$ python3 -q
>>> import numpy as np
>>> np.set_printoptions(precision=2, suppress=True, linewidth=120, floatmode="fixed")
>>> def rnd(a):
...     return np.round(a, 2) + 0
... 
>>> F = np.loadtxt("sample5.csv", delimiter=",")
>>> F
array([[-1.70, -0.97, -2.29, -0.57],
       [-1.53, -1.15, -3.28, -1.04],
       [-2.01, -1.36, -3.18, -0.75],
       [-0.99, -0.75, -2.33, -0.79],
       [ 0.17,  0.26,  0.03,  0.14],
       [-1.97, -1.27, -3.10, -0.74],
       [-0.62, -0.92, -1.11, -0.43],
       [-3.44, -2.05, -6.21, -1.26],
       [ 0.21, -0.61,  0.36, -0.05],
       [-2.76, -2.42, -4.76, -1.24],
       [-3.61, -2.32, -6.13, -1.69],
       [-2.58, -1.50, -3.32, -0.79],
       [-1.41, -0.76, -2.58, -0.20],
       [ 0.17,  0.22, -0.01,  0.15],
       [-0.39,  0.06, -0.22,  0.52],
       [-0.70, -0.40, -1.17,  0.26],
       [-2.72, -2.04, -4.24, -0.14],
       [-2.38, -1.53, -3.44, -0.32],
       [-2.71, -2.02, -4.98, -0.68],
       [-2.37, -1.33, -4.16, -0.25],
       [-0.01, -0.53, -1.55, -0.80],
       [-0.29,  0.04, -0.23, -0.13],
       [-2.86, -2.15, -4.40, -0.65],
       [-2.42, -2.08, -5.17, -0.65],
       [-0.10,  0.03, -0.18, -0.18],
       [-0.87, -0.48, -0.86, -0.57],
       [-1.74, -1.94, -4.06, -0.40],
       [-1.97, -1.46, -3.48, -0.60]])
>>> M2 = np.c_[F[:, :2] @ np.array([[1, 2], [1, 0]]), np.array([5, -1, 8, 4, -4, 2, -6, -3, 2, 5, -3, 4, 2, 9, 8, 6, 4, 9, 9, -8, 2, 4, 6, -2, -6, 7, 0, -2])]
>>> rnd(M2)
array([[-2.67, -3.40,  5.00],
       [-2.68, -3.06, -1.00],
       [-3.37, -4.02,  8.00],
       [-1.74, -1.98,  4.00],
       [ 0.43,  0.34, -4.00],
       [-3.24, -3.94,  2.00],
       [-1.54, -1.24, -6.00],
       [-5.49, -6.88, -3.00],
       [-0.40,  0.42,  2.00],
       [-5.18, -5.52,  5.00],
       [-5.93, -7.22, -3.00],
       [-4.08, -5.16,  4.00],
       [-2.17, -2.82,  2.00],
       [ 0.39,  0.34,  9.00],
       [-0.33, -0.78,  8.00],
       [-1.10, -1.40,  6.00],
       [-4.76, -5.44,  4.00],
       [-3.91, -4.76,  9.00],
       [-4.73, -5.42,  9.00],
       [-3.70, -4.74, -8.00],
       [-0.54, -0.02,  2.00],
       [-0.25, -0.58,  4.00],
       [-5.01, -5.72,  6.00],
       [-4.50, -4.84, -2.00],
       [-0.07, -0.20, -6.00],
       [-1.35, -1.74,  7.00],
       [-3.68, -3.48,  0.00],
       [-3.43, -3.94, -2.00]])
>>> print(np.linalg.matrix_rank(M2))
3
>>> rnd(np.linalg.lstsq(F, M2[:, 0])[0])
array([1.00, 1.00, 0.00, 0.00])
>>> np.linalg.matrix_rank(np.c_[F, M2])
np.int64(5)
